% ipython --no-banner

In [1]: import numpy as np

In [2]: import numpy.linalg as la

In [3]: np.set_printoptions(precision=3, suppress=True, linewidth=140)

In [4]: M = np.load("run11.npy")

In [5]: M
Out[5]: 
array([[5, 3, 1, 5, 3, 4, 3, 0, 3, 2],
       [4, 5, 1, 2, 1, 4, 0, 5, 4, 3],
       [1, 1, 1, 5, 0, 1, 1, 0, 2, 4],
       [2, 5, 3, 2, 1, 3, 5, 4, 3, 5],
       [2, 5, 3, 2, 1, 3, 5, 4, 3, 5]])

In [6]: # rows and columns are dependent

In [7]: theta = np.radians(72)

In [8]: Rm = np.eye(10)

In [9]: Rm[1, 1] = Rm[5, 5] = np.cos(theta)

In [10]: Rm[1, 5], Rm[5, 1] = -np.sin(theta), np.sin(theta)

In [11]: Rm
Out[11]: 
array([[ 1.   ,  0.   ,  0.   ,  0.   ,  0.   ,  0.   ,  0.   ,  0.   ,  0.   ,  0.   ],
       [ 0.   ,  0.309,  0.   ,  0.   ,  0.   , -0.951,  0.   ,  0.   ,  0.   ,  0.   ],
       [ 0.   ,  0.   ,  1.   ,  0.   ,  0.   ,  0.   ,  0.   ,  0.   ,  0.   ,  0.   ],
       [ 0.   ,  0.   ,  0.   ,  1.   ,  0.   ,  0.   ,  0.   ,  0.   ,  0.   ,  0.   ],
       [ 0.   ,  0.   ,  0.   ,  0.   ,  1.   ,  0.   ,  0.   ,  0.   ,  0.   ,  0.   ],
       [ 0.   ,  0.951,  0.   ,  0.   ,  0.   ,  0.309,  0.   ,  0.   ,  0.   ,  0.   ],
       [ 0.   ,  0.   ,  0.   ,  0.   ,  0.   ,  0.   ,  1.   ,  0.   ,  0.   ,  0.   ],
       [ 0.   ,  0.   ,  0.   ,  0.   ,  0.   ,  0.   ,  0.   ,  1.   ,  0.   ,  0.   ],
       [ 0.   ,  0.   ,  0.   ,  0.   ,  0.   ,  0.   ,  0.   ,  0.   ,  1.   ,  0.   ],
       [ 0.   ,  0.   ,  0.   ,  0.   ,  0.   ,  0.   ,  0.   ,  0.   ,  0.   ,  1.   ]])

In [12]: out = M @ Rm.T

In [13]: np.abs(out - M).max(axis=0)
Out[13]: array([0.   , 7.259, 0.   , 0.   , 0.   , 2.682, 0.   , 0.   , 0.   , 0.   ])

In [14]: np.round(la.svd(M, compute_uv=False), 3) + 0, np.round(la.svd(out, compute_uv=False), 3) + 0
Out[14]: 
(array([20.991,  6.474,  5.254,  3.721,  0.   ]),
 array([20.991,  6.474,  5.254,  3.721,  0.   ]))

In [15]: out = M[0, 0] * M[1:] - np.outer(M[1:, 0], M[0])

In [16]: out
Out[16]: 
array([[  0,  13,   1, -10,  -7,   4, -12,  25,   8,   7],
       [  0,   2,   4,  20,  -3,   1,   2,   0,   7,  18],
       [  0,  19,  13,   0,  -1,   7,  19,  20,   9,  21],
       [  0,  19,  13,   0,  -1,   7,  19,  20,   9,  21]])

In [17]: print(np.flatnonzero(~out.round(6).any(axis=1)))
[]

In [18]: M[:, 0] / M[0, 0]
Out[18]: array([1. , 0.8, 0.2, 0.4, 0.4])

In [19]: la.matrix_rank(out), la.matrix_rank(M)
Out[19]: (np.int64(3), np.int64(4))

In [20]: Z = 3 * np.array([[-0.3, 1.6, -2.0, -0.9, -1.3, -0.6, 0.8, -1.1, -0.6, 1.6, -1.5, 0.8],
    ...:     [1.4, 0.8, 0.1, -0.1, -0.7, 0.2, -1.1, -0.3, 0.0, 0.4, 0.5, 1.8],
    ...:     [0.6, -0.3, 0.7, -0.7, -1.3, -0.9, 2.1, -0.3, -2.9, 1.3, -1.4, -0.6]])

In [21]: rng = np.random.default_rng(9447)

In [22]: labels = rng.integers(0, 3, 14)

In [23]: feats = Z[labels] + rng.normal(size=(14, 12))

In [24]: feats
Out[24]: 
array([[  0.551,   5.394,  -5.318,  -0.732,  -5.242,  -0.832,   2.022,  -3.353,  -0.506,   5.849,  -3.701,   2.347],
       [  2.779,  -1.897,   1.553,  -3.562,  -2.246,  -1.139,   6.908,  -2.375, -11.034,   4.996,  -3.439,  -1.554],
       [  2.404,   1.991,  -0.365,  -0.365,  -2.674,   2.119,  -4.013,  -1.865,   0.438,  -0.338,   3.166,   4.534],
       [  3.513,  -0.817,   1.178,  -1.974,  -3.046,  -1.239,   7.123,  -0.415,  -9.871,   3.94 ,  -3.313,  -1.525],
       [  4.94 ,   1.987,   1.394,   0.21 ,  -4.146,  -0.121,  -5.323,  -1.165,   0.147,   0.684,   2.833,   6.092],
       [ -0.424,   5.889,  -6.388,  -2.167,  -4.715,  -1.16 ,   3.406,  -4.504,  -0.51 ,   4.799,  -4.86 ,   4.24 ],
       [  2.894,   0.28 ,   1.097,  -2.414,  -2.609,  -1.233,   5.748,  -0.046,  -8.453,   3.773,  -3.183,  -0.148],
       [ -0.077,   4.795,  -7.229,  -2.955,  -4.604,  -0.583,   2.242,  -4.593,  -0.425,   5.463,  -4.661,   0.684],
       [ -0.923,   4.48 ,  -8.256,  -2.233,  -3.628,  -2.11 ,   1.753,  -4.904,  -3.548,   3.438,  -4.838,   3.353],
       [  0.988,  -0.43 ,   2.738,  -1.109,  -2.461,  -1.793,   6.562,  -1.404,  -9.305,   3.815,  -4.574,  -0.336],
       [  3.571,   3.422,  -1.083,  -1.6  ,  -2.191,   0.194,  -3.295,  -0.53 ,  -0.501,   1.859,   0.658,   5.248],
       [ -1.818,   4.113,  -7.779,  -2.844,  -4.54 ,  -1.886,   1.008,  -2.565,  -0.83 ,   5.858,  -4.345,   2.414],
       [  2.41 ,   0.172,   1.822,  -1.315,  -3.4  ,  -2.138,   6.711,   1.481,  -9.398,   6.241,  -5.281,  -2.775],
       [  3.089,   2.888,  -1.073,   0.087,  -1.57 ,   2.782,  -2.559,  -1.686,   2.436,   1.268,   1.061,   5.147]])

In [25]: out = np.c_[feats[:, :6] @ np.array([[1, 2, -1, 1, -1, 2],
    ...:     [0, 0, -1, 0, 2, -1],
    ...:     [-1, -1, 0, -1, 1, -2],
    ...:     [-2, -1, -1, -1, -2, 2],
    ...:     [-2, 1, 1, 1, 1, -1],
    ...:     [2, -1, 0, 1, 2, 1]]), np.array([1, -2, -1, 3, -2, -1, 1, 1, 3, 3, 0, 2, -2, -1])]

In [26]: out
Out[26]: 
array([[ 16.153,   2.741, -10.455,   0.526,  -0.522,   9.289,   1.   ],
       [ 10.563,   6.46 ,   0.435,   1.403,  -2.42 ,  -1.669,  -2.   ],
       [ 13.085,   0.745,  -6.704,   2.579,   3.508,   7.609,  -1.   ],
       [  9.896,   6.015,  -3.768,   0.024,  -5.545,   3.345,   3.   ],
       [ 11.177,   4.251, -11.284,  -0.931,  -4.381,   9.552,  -2.   ],
       [ 17.407,   4.151,  -8.013,   2.255,   3.111,   5.259,  -1.   ],
       [  9.377,   5.728,  -3.369,   0.368,  -1.486,  -0.136,   1.   ],
       [ 21.104,   6.01 ,  -6.367,   4.92 ,   2.577,   7.621,   1.   ],
       [ 14.833,   7.124,  -4.952,   3.827,  -1.756,   7.237,   3.   ],
       [  1.804,  -0.32 ,  -1.911,  -4.895,  -2.942,  -4.618,   3.   ],
       [ 12.623,   7.439,  -7.583,   4.256,   3.588,   5.069,   0.   ],
       [ 16.958,   4.333,  -3.991,   2.379,  -0.359,   4.775,   2.   ],
       [  5.743,   3.05 ,  -4.667,  -3.635,  -5.29 ,  -0.364,  -2.   ],
       [ 12.692,   2.811,  -7.634,   5.286,   5.435,   9.961,  -1.   ]])

In [27]: print(np.round(la.norm(out - feats @ la.lstsq(feats, out)[0], axis=0), 3) + 0)
[0.    0.    0.    0.    0.    0.    4.918]

In [28]: la.norm(la.qr(feats)[0].T @ out, axis=0) ** 2 / ((out ** 2).sum(axis=0) + 1e-12)
Out[28]: array([1.   , 1.   , 1.   , 1.   , 1.   , 1.   , 0.506])

In [29]: proj = feats @ la.solve(feats.T @ feats, feats.T)

In [30]: np.allclose(proj @ proj, proj)
Out[30]: True

In [31]: round(float(np.trace(proj)), 3)
Out[31]: 12.0

In [32]: np.round(la.eigvalsh(proj), 3) + 0
Out[32]: array([0., 0., 1., 1., 1., 1., 1., 1., 1., 1., 1., 1., 1., 1.])

In [33]: proj @ feats[:, 0]
Out[33]: array([ 0.551,  2.779,  2.404,  3.513,  4.94 , -0.424,  2.894, -0.077, -0.923,  0.988,  3.571, -1.818,  2.41 ,  3.089])

In [34]: A = np.loadtxt("x.csv", delimiter=",")

In [35]: print(A)
[[ 2.  0.  0.  0.  0.  0.  0.  0.  0.]
 [ 0. -1.  0.  0.  0.  0.  0.  0.  0.]
 [ 0.  0. -1.  0.  0.  0.  0.  0.  0.]
 [ 0.  0.  0.  0.  0.  0.  0.  0.  0.]
 [ 0.  0.  0.  0.  2.  0.  0.  0.  0.]
 [ 0.  0.  0.  0.  0. -2.  0.  0.  0.]
 [ 0.  0.  0.  0.  0.  0.  2.  0.  0.]
 [ 0.  0.  0.  0.  0.  0.  0.  1.  0.]
 [ 0.  0.  0.  0.  0.  0.  0.  0.  0.]]

In [36]: # 9 blocks once reordered

In [37]: print(np.round(la.eigvalsh(A).min(), 3))
-2.0

In [38]: [round(float(la.det(A[:i, :i])), 2) + 0 for i in range(1, 10)]
Out[38]: [2.0, -2.0, 2.0, 0.0, 0.0, 0.0, 0.0, 0.0, 0.0]

In [39]: np.all(la.eigvalsh(A) > 0)
Out[39]: np.False_

In [40]: J = np.load("m.npy")

In [41]: J
Out[41]: 
array([[ 14,  14,  -7, -21,  21,   0],
       [ 10,  10,  -5, -15,  15,   0],
       [  0,   0,   0,   0,   0,   0],
       [  2,   2,  -1,  -3,   3,   0],
       [ 16,  16,  -8, -24,  24,   0],
       [  4,   4,  -2,  -6,   6,   0],
       [  0,   0,   0,   0,   0,   0],
       [  4,   4,  -2,  -6,   6,   0],
       [ 16,  16,  -8, -24,  24,   0],
       [ 14,  14,  -7, -21,  21,   0],
       [  8,   8,  -4, -12,  12,   0]])

In [42]: # rows 2 and 6 are equal

In [43]: la.matrix_rank(J, rtol=0.1)
Out[43]: np.int64(1)

In [44]: [round(float(x), 3) for x in la.svd(J, compute_uv=False)[:3]]
Out[44]: [86.325, 0.0, 0.0]

In [45]: np.argsort(-la.norm(J, axis=0).round(6), kind="stable")[:3]
Out[45]: array([3, 4, 0])

In [46]: la.cond(J) > 100
Out[46]: np.True_

In [47]: np.round(la.norm(J, 2) / la.norm(J), 3)
Out[47]: np.float64(1.0)

In [48]: print(np.allclose(J[:-1].T @ la.lstsq(J[:-1].T, J[-1])[0], J[-1]))
True

In [49]: np.unique(J.round(6), axis=0).shape
Out[49]: (7, 6)

In [50]: round(np.trace(la.pinv(J) @ J), 3)
Out[50]: np.float64(1.0)

In [51]: Uu, sv, vt = la.svd(J)

In [52]: sv.round(3) + 0
Out[52]: array([86.325,  0.   ,  0.   ,  0.   ,  0.   ,  0.   ])

In [53]: out = Uu[:, :1] @ np.diag(sv[:1]) @ vt[:1]

In [54]: np.round(np.abs(J - out).max(), 3)
Out[54]: np.float64(0.0)

In [55]: print(round(la.norm(J - out, 2), 3), round(float(sv[1]), 3))
0.0 0.0

In [56]: la.norm(J, axis=1).argmax()
Out[56]: np.int64(4)

In [57]: J[6] @ J[4]
Out[57]: np.int64(0)

In [58]: np.round(la.norm(J, 1), 3), round(float(la.norm(J, np.inf)), 3)
Out[58]: (np.float64(132.0), 88.0)

In [59]: round(la.norm(J) ** 2 / la.norm(J, 2) ** 2, 3)
Out[59]: np.float64(1.0)

In [60]: blk = np.stack([J, 2 * J, J[::-1]])

In [61]: blk.shape
Out[61]: (3, 11, 6)

In [62]: print(la.matrix_rank(blk.reshape(3, -1)))
2

In [63]: W0 = np.load("sample10.npy")

In [64]: W0
Out[64]: 
array([[-1.7,  1. ,  1. , -4. ,  1. , -5. ,  2. ],
       [ 1. ,  5.3, -3. , -3. ,  0. ,  5. ,  2. ],
       [-3. ,  0. , -4.7,  3. ,  0. ,  2. ,  5. ],
       [-4. , -2. ,  5. ,  5.3, -3. , -1. , -4. ],
       [-5. , -2. , -1. , -4. ,  5.3,  0. , -1. ],
       [ 2. ,  2. ,  2. , -1. ,  0. , -0.7, -1. ],
       [-2. ,  1. ,  1. , -4. ,  1. , -5. ,  2.3]])

In [65]: x = np.array([1, -1, 2, 0, 0, 1, 1])

In [66]: W0 @ np.eye(7)[2]
Out[66]: array([ 1. , -3. , -4.7,  5. , -1. ,  2. ,  1. ])

In [67]: W0 @ (2 * x)
Out[67]: array([ -7.4,  -6.6, -10.8,   6. , -12. ,   4.6,  -7.4])

In [68]: print(W0 @ np.ones(7))
[-5.7  7.3  2.3 -3.7 -7.7  3.3 -5.7]

In [69]: (W0 * x).sum(axis=1)
Out[69]: array([-3.7, -3.3, -5.4,  3. , -6. ,  2.3, -3.7])

In [70]: la.norm(W0 @ x) <= la.norm(W0, 2) * la.norm(x) + 1e-9
Out[70]: np.True_

In [71]: W0 @ x
Out[71]: array([-3.7, -3.3, -5.4,  3. , -6. ,  2.3, -3.7])

In [72]: u = np.array([-1, -2, 1, 1, -3, 2, -2])

In [73]: out = W0 + np.outer(u, np.eye(7)[6])

In [74]: round(la.det(out) / la.det(W0), 3), np.round(1 + la.solve(W0, u)[6], 3)
Out[74]: (np.float64(-2.197), np.float64(-2.197))

In [75]: print(out)
[[-1.7  1.   1.  -4.   1.  -5.   1. ]
 [ 1.   5.3 -3.  -3.   0.   5.   0. ]
 [-3.   0.  -4.7  3.   0.   2.   6. ]
 [-4.  -2.   5.   5.3 -3.  -1.  -3. ]
 [-5.  -2.  -1.  -4.   5.3  0.  -4. ]
 [ 2.   2.   2.  -1.   0.  -0.7  1. ]
 [-2.   1.   1.  -4.   1.  -5.   0.3]]

In [76]: Uu, sv, vt = la.svd(out, full_matrices=False)

In [77]: np.allclose(Uu * sv @ vt, out)
Out[77]: True

In [78]: np.round(Uu.T @ out @ vt.T, 3) + 0
Out[78]: 
array([[12.157,  0.   ,  0.   ,  0.   ,  0.   ,  0.   ,  0.   ],
       [ 0.   , 11.693,  0.   ,  0.   ,  0.   ,  0.   ,  0.   ],
       [ 0.   ,  0.   ,  8.579,  0.   ,  0.   ,  0.   ,  0.   ],
       [ 0.   ,  0.   ,  0.   ,  7.894,  0.   ,  0.   ,  0.   ],
       [ 0.   ,  0.   ,  0.   ,  0.   ,  4.639,  0.   ,  0.   ],
       [ 0.   ,  0.   ,  0.   ,  0.   ,  0.   ,  1.684,  0.   ],
       [ 0.   ,  0.   ,  0.   ,  0.   ,  0.   ,  0.   ,  0.129]])

In [79]: (sv > 1e-8).sum()
Out[79]: np.int64(7)

In [80]: W = np.array([[2, 1, 4],
    ...:     [2, 2, 1],
    ...:     [0, 3, 5],
    ...:     [3, 0, 1],
    ...:     [3, 5, 2],
    ...:     [5, 0, 2],
    ...:     [3, 5, 1]])

In [81]: b = np.array([0, 2, 1])

In [82]: H = np.maximum(W0 @ W + b, 0)

In [83]: la.matrix_rank(H)
Out[83]: np.int64(3)

In [84]: (H > 0).astype(int)
Out[84]: 
array([[0, 1, 0],
       [1, 1, 1],
       [1, 1, 0],
       [0, 0, 1],
       [0, 1, 0],
       [0, 1, 1],
       [0, 1, 0]])

In [85]: Z = np.array([[2, 0, 2], [1, 0, 0], [1, 2, 1]])

In [86]: (H @ Z).round(6).argmax(axis=1)
Out[86]: array([0, 0, 0, 1, 0, 1, 0])

In [87]: W @ Z
Out[87]: 
array([[ 9,  8,  8],
       [ 7,  2,  5],
       [ 8, 10,  5],
       [ 7,  2,  7],
       [13,  4,  8],
       [12,  4, 12],
       [12,  2,  7]])

In [88]: labels = rng.permutation(7)

In [89]: labels
Out[89]: array([5, 2, 3, 0, 6, 1, 4])

In [90]: out = W0[labels][:, labels]

In [91]: np.sort(np.abs(la.eigvals(out)))
Out[91]: array([ 0.3  ,  2.406,  2.406,  3.663,  7.162,  8.875, 10.901])

In [92]: out
Out[92]: 
array([[-0.7,  2. , -1. ,  2. , -1. ,  2. ,  0. ],
       [ 2. , -4.7,  3. , -3. ,  5. ,  0. ,  0. ],
       [-1. ,  5. ,  5.3, -4. , -4. , -2. , -3. ],
       [-5. ,  1. , -4. , -1.7,  2. ,  1. ,  1. ],
       [-5. ,  1. , -4. , -2. ,  2.3,  1. ,  1. ],
       [ 5. , -3. , -3. ,  1. ,  2. ,  5.3,  0. ],
       [ 0. , -1. , -4. , -5. , -1. , -2. ,  5.3]])

In [93]: round(float(np.trace(out)), 3)
Out[93]: 11.1

In [94]: data = np.loadtxt("out17.csv", delimiter=",")

In [95]: data
Out[95]: 
array([[-1.11 , -0.185, -0.621,  0.56 , -2.308, -0.447,  0.624],
       [ 5.833, -0.545, -2.443, -1.446, -3.393, -0.234, -1.573],
       [-6.586, -0.725,  0.057,  0.09 , -0.412,  0.174,  3.762],
       [-4.31 ,  0.7  ,  1.023,  1.632,  2.11 , -0.297, -6.679],
       [ 1.422, -0.078, -0.912, -0.933, -2.25 ,  0.564, -6.035],
       [ 9.098,  0.926, -0.232, -1.9  ,  1.018,  0.814, -2.255],
       [-3.574, -1.655,  4.573,  1.474,  0.785, -0.672,  1.448],
       [ 1.801,  0.432,  0.434,  1.798, -0.316,  1.149, -1.656],
       [ 1.799,  1.391, -0.39 , -1.267,  1.92 ,  0.359, -4.241],
       [-5.856,  0.676,  1.053, -0.609,  2.507,  0.358,  1.276],
       [ 0.866, -0.284, -0.189,  1.289, -0.391, -0.688, -3.255],
       [-3.051,  0.028,  0.314,  2.447, -3.247, -0.559,  0.176],
       [-7.71 ,  0.634, -0.099, -1.994, -1.171, -0.174,  3.473],
       [ 1.048,  0.395, -2.453,  0.195,  1.166,  0.963,  2.723],
       [-0.504, -0.129, -0.198,  0.285,  3.544, -0.9  ,  3.954],
       [ 4.971,  0.298,  3.232, -0.412,  0.538,  0.113,  4.584],
       [-4.071,  0.271, -1.244, -1.208, -2.206, -0.082, -4.267],
       [-6.522,  0.201,  2.236,  1.124,  1.592, -0.115,  0.123],
       [ 6.784,  0.744,  1.213,  0.852, -0.492,  0.562, -0.986],
       [ 0.374, -0.985, -1.835,  1.561, -0.658, -0.109, -1.847],
       [-0.048, -1.215,  0.661,  0.41 , -1.355, -0.021,  0.068],
       [ 8.011, -0.043, -0.155,  0.429, -3.425,  0.402,  1.986],
       [-0.638, -0.572,  3.907, -1.624,  1.786,  1.238,  1.388],
       [-8.063,  0.595, -1.591, -0.813,  2.539, -0.093,  4.388],
       [-7.516, -0.58 , -1.958, -1.538, -0.203, -0.427,  0.651],
       [ 4.481,  0.354,  2.129, -0.65 ,  3.437, -0.528, -1.583],
       [10.659,  0.301, -1.86 ,  0.225,  4.727, -0.098,  1.104],
       [-2.735, -0.931, -2.574, -1.709, -1.683,  0.264, -3.619],
       [-8.075, -0.68 , -0.602, -0.148, -0.634,  0.12 , -3.702],
       [ 2.115, -0.423,  0.291,  0.166, -2.287, -0.671,  3.101],
       [ 4.849,  1.114,  1.603,  1.758,  0.52 , -0.786, -0.18 ],
       [ 0.3  , -0.105,  1.618, -0.151,  0.59 ,  1.178,  1.829],
       [-6.082, -1.098,  2.256, -1.527,  4.085,  0.629, -7.167],
       [ 2.899,  1.369, -1.06 , -1.48 ,  2.685,  0.375,  3.602],
       [-6.415,  0.062, -1.238,  0.792, -1.177,  0.289,  0.55 ],
       [ 3.512,  0.921, -0.371,  1.299,  0.17 ,  0.064, -0.224],
       [ 9.958, -1.699,  2.29 ,  0.644, -2.564, -0.235,  0.386],
       [ 6.829, -1.044, -1.835, -0.471,  5.044,  1.18 ,  1.704],
       [-9.749,  0.67 ,  2.615, -0.3  , -0.611,  0.671, -5.637],
       [ 6.968,  1.889,  2.369, -0.392, -0.293,  0.205,  0.63 ],
       [ 3.592,  0.361, -1.936, -1.18 ,  0.534,  0.278,  2.111],
       [ 1.409,  0.1  , -1.487, -0.328,  0.686, -0.251, -4.815],
       [-3.344, -0.106, -0.28 ,  0.238, -4.757,  0.822, -2.801],
       [-4.638,  0.569,  2.   ,  0.731,  6.384, -1.3  , -1.122],
       [ 6.504,  0.697, -2.019,  0.8  ,  2.801, -1.51 ,  8.741]])

In [96]: out = np.c_[data[:, :1] @ np.array([[5]]), np.array([1, 3, 2, 0, 0, 2, 0, 0, 0, 2, 1, 3, 3, 0, 2, 3, 3, 3, 1, 3, 1, 3, 3, 3, 0, 3, 0, 2, 3, 0, 0, 3, 3, 3, 3, 0, 1, 1, 3, 0, 3, 3, 3, 0, 1])]

In [97]: out
Out[97]: 
array([[ -5.55 ,   1.   ],
       [ 29.165,   3.   ],
       [-32.93 ,   2.   ],
       [-21.55 ,   0.   ],
       [  7.11 ,   0.   ],
       [ 45.49 ,   2.   ],
       [-17.87 ,   0.   ],
       [  9.005,   0.   ],
       [  8.995,   0.   ],
       [-29.28 ,   2.   ],
       [  4.33 ,   1.   ],
       [-15.255,   3.   ],
       [-38.55 ,   3.   ],
       [  5.24 ,   0.   ],
       [ -2.52 ,   2.   ],
       [ 24.855,   3.   ],
       [-20.355,   3.   ],
       [-32.61 ,   3.   ],
       [ 33.92 ,   1.   ],
       [  1.87 ,   3.   ],
       [ -0.24 ,   1.   ],
       [ 40.055,   3.   ],
       [ -3.19 ,   3.   ],
       [-40.315,   3.   ],
       [-37.58 ,   0.   ],
       [ 22.405,   3.   ],
       [ 53.295,   0.   ],
       [-13.675,   2.   ],
       [-40.375,   3.   ],
       [ 10.575,   0.   ],
       [ 24.245,   0.   ],
       [  1.5  ,   3.   ],
       [-30.41 ,   3.   ],
       [ 14.495,   3.   ],
       [-32.075,   3.   ],
       [ 17.56 ,   0.   ],
       [ 49.79 ,   1.   ],
       [ 34.145,   1.   ],
       [-48.745,   3.   ],
       [ 34.84 ,   0.   ],
       [ 17.96 ,   3.   ],
       [  7.045,   3.   ],
       [-16.72 ,   3.   ],
       [-23.19 ,   0.   ],
       [ 32.52 ,   1.   ]])

In [98]: np.round(la.lstsq(data, out[:, 0])[0], 3) + 0
Out[98]: array([5., 0., 0., 0., 0., 0., 0.])

In [99]: la.matrix_rank(out)
Out[99]: np.int64(2)
